% ipython --no-banner

In [1]: import numpy as np

In [2]: from numpy import linalg as LA

In [3]: np.set_printoptions(suppress=True, linewidth=140)

In [4]: data = np.array([[-1, -1, -1, -3], [-3, -2, 0, 0], [-3, 2, -1, 3], [-1, -3, -3, -3]])

In [5]: rng = np.random.default_rng(10)

In [6]: idx = rng.permutation(4)

In [7]: print(idx)
[2 3 1 0]

In [8]: Y = data[idx][:, idx]

In [9]: print(round(float(LA.det(Y)), 2), np.round(LA.det(data[idx]), 2))
102.0 -102.0

In [10]: print(np.round(np.sort(np.abs(LA.eigvals(Y))), 2))
[2.65 2.82 2.82 4.86]

In [11]: print(np.diag(Y))
[-1 -3 -2 -1]

In [12]: print(np.trace(Y))
-7

In [13]: print(Y)
[[-1  3  2 -3]
 [-3 -3 -3 -1]
 [ 0  0 -2 -3]
 [-1 -3 -1 -1]]

In [14]: vec = np.array([2, 1, -3, 0])

In [15]: y = data @ vec

In [16]: print(y)
[ 0 -8 -1  4]

In [17]: print(np.round(LA.solve(data, y), 2) + 0)
[ 2.  1. -3.  0.]

In [18]: print(np.round(LA.solve(data, 5 * y), 2) + 0)
[ 10.   5. -15.   0.]

In [19]: print(np.round(LA.solve(data, data[:, 1]), 2))
[-0.  1. -0. -0.]

In [20]: X = np.array([[-3, -1, -2], [-2, -3, -1], [-1, -2, -3]])

In [21]: vec = np.array([1, 0, 0])

In [22]: print(X * vec)
[[-3  0  0]
 [-2  0  0]
 [-1  0  0]]

In [23]: print(X @ vec)
[-3 -2 -1]

In [24]: print(X @ np.eye(3)[1])
[-1. -3. -2.]

In [25]: print(X @ (2 * vec))
[-6 -4 -2]

In [26]: print(np.einsum("ij,j->i", X, vec))
[-3 -2 -1]

In [27]: u = np.array([8, -9, -5])

In [28]: Y = X + np.outer(u, np.eye(3)[2])

In [29]: print(Y)
[[ -3.  -1.   6.]
 [ -2.  -3. -10.]
 [ -1.  -2.  -8.]]

In [30]: print(LA.matrix_power(X, 4))
[[429 429 438]
 [438 429 429]
 [429 438 429]]

In [31]: print(np.allclose(X, X.T))
False

In [32]: u = np.array([5, -1, 2])

In [33]: print(np.cross(X[2, :3], X[1, :3]))
[-7  5 -1]

In [34]: print(np.polyval(u, X[2]))
[ 8 24 50]

In [35]: print(np.array([np.convolve(row, u, "same") for row in X]))
[[ -2 -15   0]
 [-13  -6  -5]
 [ -9 -15  -1]]

In [36]: E = np.load("sample4.npy")

In [37]: print(E)
[[-3.  0.]
 [-6.  3.]]

In [38]: t3 = np.stack([data, -1 * data, data[::-1]])

In [39]: print(LA.matrix_rank(t3))
[4 4 4]

In [40]: print(t3.shape)
(3, 4, 4)

In [41]: print(LA.matrix_rank(t3.reshape(3, -1)))
2

In [42]: print(t3.sum(axis=0))
[[-1 -3 -3 -3]
 [-3  2 -1  3]
 [-3 -2  0  0]
 [-1 -1 -1 -3]]

In [43]: print(np.round(LA.norm(t3, axis=(1, 2)), 2))
[8.72 8.72 8.72]
